$ ipython --no-banner

In [1]: import numpy as np

In [2]: import numpy.linalg as la

In [3]: np.set_printoptions(precision=2, suppress=True, linewidth=140)

In [4]: def rd(a):
   ...:     return np.round(a, 2) + 0
   ...: 

In [5]: sig = 20 * 0.5 ** np.arange(3)

In [6]: rng = np.random.default_rng(652)

In [7]: feats = rng.normal(size=(11, 3)) * rng.permutation(sig)

In [8]: print(rd(feats))
[[-15.91   2.81  -5.79]
 [-29.39  -3.01   3.79]
 [  6.06  -2.35 -14.93]
 [-24.75  -2.46  -2.6 ]
 [-12.65  -5.3   -0.14]
 [-32.68   2.17 -19.24]
 [  1.57   0.54  -7.48]
 [-42.7    4.96  18.29]
 [ -9.14  -1.39  -0.47]
 [ -3.92  -0.78   4.67]
 [-27.16   2.7   11.09]]

In [9]: lab = feats[:, 0] > np.median(feats[:, 0])

In [10]: f = feats[lab].mean(axis=0) - feats[~lab].mean(axis=0)

In [11]: print(rd(f))
[25.15 -3.05 -4.59]

In [12]: print(lab.astype(int))
[0 0 1 0 1 0 1 0 1 1 0]

In [13]: A = np.loadtxt("case13.csv", delimiter=",")

In [14]: print(A)
[[ 2.91 -6.69  4.57]
 [ 3.34 -6.4   1.5 ]
 [ 2.05 -5.65  1.66]
 [ 3.8  -4.4   3.41]
 [ 4.77 -4.23  2.7 ]
 [ 2.31 -4.18  3.45]
 [ 4.03 -6.51  2.62]
 [ 2.57 -6.08  2.65]
 [ 3.33 -5.81  4.35]
 [ 3.75 -6.31  2.57]
 [ 2.85 -5.5   2.97]
 [ 1.62 -6.38  1.88]
 [ 2.54 -5.35  2.76]]

In [15]: vec = np.array([5, 4, 9])

In [16]: target = A @ vec

In [17]: coef, lr = np.zeros(3), 1 / la.norm(A, 2) ** 2

In [18]: for i in range(15):
    ...:     coef -= lr * A.T @ (A @ coef - target)
    ...:     if i % 5 == 0: print(i, round(la.norm(A @ coef - target), 2))
    ...: 
0 37.75
5 34.14
10 30.87

In [19]: print(rd(la.cond(A)))
9.02

In [20]: Xc = A - A.mean(axis=0)

In [21]: vecs = la.svd(Xc)[2][:1]

In [22]: out = Xc - Xc @ vecs.T @ vecs

In [23]: print(rd(la.norm(out) / la.norm(Xc)))
0.74

In [24]: print(rd((Xc @ vecs.T).std(axis=0)))
[1.01]

In [25]: U, sig, Vh = la.svd(A, full_matrices=False)

In [26]: print(rd(np.cumsum(sig ** 2) / np.sum(sig ** 2)))
[0.97 0.99 1.  ]

In [27]: print(rd(np.sqrt((sig ** 2).sum())), rd(la.norm(A)))
25.93 25.93

In [28]: print(rd(np.abs(Vh[0])))
[0.44 0.8  0.41]

In [29]: print(np.allclose(U * sig @ Vh, A))
True

In [30]: print(rd(Vh @ Vh.T))
[[1. 0. 0.]
 [0. 1. 0.]
 [0. 0. 1.]]

In [31]: Xc = A - A.mean(axis=0)

In [32]: U, sig, Vh = la.svd(Xc, full_matrices=False)

In [33]: print(rd((sig ** 2).sum() ** 2 / (sig ** 4).sum()))
2.81

In [34]: print(rd(Vh[0] * np.sign(Vh[0, np.abs(Vh[0]).argmax()])))
[0.56 0.54 0.63]

In [35]: print(la.matrix_rank(Xc))
3

In [36]: print((np.sign(U[:, 0]) == np.sign(U[0, 0])).astype(int))
[1 0 0 1 1 1 0 0 1 0 1 0 0]

In [37]: cov = np.cov(A, rowvar=False)

In [38]: print(rd(np.polyfit(A[:, 1], A[:, 0], 1)))
[0.21 4.23]

In [39]: print(np.median(A, axis=0))
[ 2.91 -5.81  2.7 ]

In [40]: print(np.argsort(-A.std(axis=0).round(6), kind="stable"))
[2 1 0]

In [41]: arr = np.diag(5 * np.array([1, 0, 1])) + np.array([[1, 1, 1], [-3, 2, -3], [3, -1, -3]])

In [42]: print(arr)
[[ 6  1  1]
 [-3  2 -3]
 [ 3 -1  2]]

In [43]: cent = A[[12, 10]].astype(float)

In [44]: for _ in range(5):
    ...:     lab = la.norm(A[:, None] - cent, axis=-1).argmin(axis=1)
    ...:     cent = np.array([A[lab == j].mean(axis=0) for j in range(2)])
    ...: 

In [45]: print(lab)
[1 0 0 1 1 0 1 0 1 1 0 0 0]

In [46]: print(np.bincount(lab))
[7 6]

In [47]: print(np.abs(cent[1] - cent[0]).argmax())
0

In [48]: print(rd(cent))
[[ 2.47 -5.65  2.41]
 [ 3.77 -5.66  3.37]]

In [49]: t3 = np.stack([cent, 4 * cent, cent[::-1]])

In [50]: print(la.matrix_rank(t3.reshape(3, -1)))
2

In [51]: print((t3 @ cent.T).shape)
(3, 2, 2)

In [52]: print(rd(t3.sum(axis=0)))
[[ 16.11 -33.9   15.42]
 [ 21.29 -33.94  19.26]]

In [53]: print(la.matrix_rank(t3))
[2 2 2]

In [54]: X = np.load("m.npy")

In [55]: print(X)
[[-0.8 -0.4  0.8]
 [-0.7 -2.2  0.4]
 [-0.2 -0.6 -0.6]
 [-0.4  0.4  2.1]]

In [56]: vec = np.array([7, 6, 0])

In [57]: print(np.sign((X @ vec).round(6)))
[-1. -1. -1. -1.]

In [58]: print(rd(X @ (2 * vec)))
[-16.  -36.2 -10.   -0.8]

In [59]: print(rd(np.einsum("ij,j->i", X, vec)))
[ -8.  -18.1  -5.   -0.4]

In [60]: print(X @ np.eye(3)[0])
[-0.8 -0.7 -0.2 -0.4]

In [61]: vec @ X
Traceback (most recent call last):
  Cell In[61], line 1
    vec @ X
ValueError: matmul: Input operand 1 has a mismatch in its core dimension 0, with gufunc signature (n?,k),(k,m?)->(n?,m?) (size 4 is different from 3)


In [62]: print(rd((X * vec).sum(axis=1)))
[ -8.  -18.1  -5.   -0.4]

In [63]: print(la.norm(X @ vec) <= la.norm(X, 2) * la.norm(vec) + 1e-9)
True

In [64]: print((X @ vec).argmax())
3

In [65]: out = np.c_[X[:, :2] @ np.array([[-6, -3], [4, 5]]), np.array([4, 1, 5, 0])]

In [66]: print(rd(out))
[[ 3.2  0.4  4. ]
 [-4.6 -8.9  1. ]
 [-1.2 -2.4  5. ]
 [ 4.   3.2  0. ]]

In [67]: print(la.matrix_rank(out))
3

In [68]: O, vecs = la.qr(out[:, :2])[0], la.qr(out[:, 2:])[0]

In [69]: sig = la.svd(O.T @ vecs, compute_uv=False)

In [70]: print(rd(sig))
[0.66]

In [71]: print(rd(la.norm(O @ O.T - vecs @ vecs.T, 2)))
1.0

In [72]: print(rd(np.degrees(np.arccos(sig.clip(0, 1)))))
[49.03]

In [73]: print((sig > 0.9).sum())
0

In [74]: hat = X @ la.solve(X.T @ X, X.T)

In [75]: print(np.allclose(hat @ hat, hat))
True

In [76]: print(rd((np.eye(4) - hat) @ X))
[[0. 0. 0.]
 [0. 0. 0.]
 [0. 0. 0.]
 [0. 0. 0.]]

In [77]: vec = np.array([0, -3, 0])

In [78]: a = np.maximum(X @ vec, 0)

In [79]: print(rd(np.maximum(X @ vec, 0) - np.maximum(-X @ vec, 0)))
[ 1.2  6.6  1.8 -1.2]

In [80]: print(np.flatnonzero(a > 1e-9))
[0 1 2]

In [81]: K = np.array([[1, 0, 0], [2, 1, 0], [0, 1, 1]])

In [82]: t3 = np.stack([K, -1 * K, K[::-1]])

In [83]: print(np.einsum("bij,cij->bc", t3, t3))
[[ 8 -8  5]
 [-8  8 -5]
 [ 5 -5  8]]

In [84]: print(la.matrix_rank(t3.reshape(3, -1)))
2

In [85]: print(rd(la.norm(t3, axis=(1, 2))))
[2.83 2.83 2.83]

In [86]: print((t3 @ K.T).shape)
(3, 3, 3)

In [87]: print(rd(la.det(t3)))
[ 1. -1. -1.]

In [88]: print(np.abs(K).max())
2

In [89]: print(K.shape)
(3, 3)

In [90]: print(np.diff(K, axis=0))
[[ 1  1  0]
 [-2  0  1]]

In [91]: print(np.count_nonzero(K))
5

In [92]: print(K.sum(axis=0))
[3 2 1]

In [93]: print(rd(la.norm(K)))
2.83

In [94]: print(K.sum(axis=1))
[1 3 2]

In [95]: J = np.array([[5, 6, 7], [8, 9, 10], [11, 12, 13], [14, 15, 16]])

In [96]: print(J)
[[ 5  6  7]
 [ 8  9 10]
 [11 12 13]
 [14 15 16]]

In [97]: out = J[0, 0] * J[1:] - np.outer(J[1:, 0], J[0])

In [98]: print(out)
[[  0  -3  -6]
 [  0  -6 -12]
 [  0  -9 -18]]

In [99]: print(J[:, 0] / J[0, 0])
[1.  1.6 2.2 2.8]

In [100]: print(np.flatnonzero(~out.round(6).any(axis=1)))
[]

In [101]: print(rd(la.norm(J[1] - J[0])))
5.2

In [102]: print(rd(la.norm(J, "nuc")))
39.14

In [103]: f, r1 = J[3], J[2]

In [104]: print(f @ r1)
542

In [105]: print(f @ f)
677

In [106]: p = (f @ r1) / (f @ f) * f

In [107]: print(rd(la.norm(f + r1) ** 2 + la.norm(f - r1) ** 2))
2222.0

In [108]: print(np.outer(f, r1))
[[154 168 182]
 [165 180 195]
 [176 192 208]]

In [109]: print(rd((r1 - p) @ f))
0.0

In [110]: print(rd(p))
[11.21 12.01 12.81]

In [111]: print(la.matrix_rank(np.outer(f, r1)))
1

In [112]: U, sig, Vh = la.svd(J)

In [113]: vecs = Vh[:(sig > 1e-8).sum()]

In [114]: vec = J[2] + -2 * J[1] + rng.integers(2) * np.eye(3)[2]

In [115]: print(vec)
[-5. -6. -6.]

In [116]: print(np.allclose(vecs.T @ vecs @ vec, vec))
False

In [117]: print(rd(J @ la.pinv(J) @ J))
[[ 5.  6.  7.]
 [ 8.  9. 10.]
 [11. 12. 13.]
 [14. 15. 16.]]

In [118]: print(np.abs(np.diag(la.qr(J)[1])) > 1e-9)
[ True  True False]

In [119]: print(np.allclose(J[:-1].T @ la.lstsq(J[:-1].T, J[-1])[0], J[-1]))
True

In [120]: M = np.loadtxt("arr.csv", delimiter=",")

In [121]: print(M)
[[1. 5. 0.]
 [5. 2. 5.]
 [0. 5. 0.]]

In [122]: # symmetric

In [123]: U, sig, Vh = la.svd(M)

In [124]: print(rd(sig))
[8.37 5.88 0.51]

In [125]: out = U[:, :2] @ np.diag(sig[:2]) @ Vh[:2]

In [126]: print(rd(out))
[[ 0.74  5.03  0.25]
 [ 5.03  2.    4.98]
 [ 0.25  4.98 -0.24]]

In [127]: print(rd(np.abs(M - out).max()))
0.26

In [128]: print(rd(la.norm(M - out, 2)), rd(sig[2]))
0.51 0.51
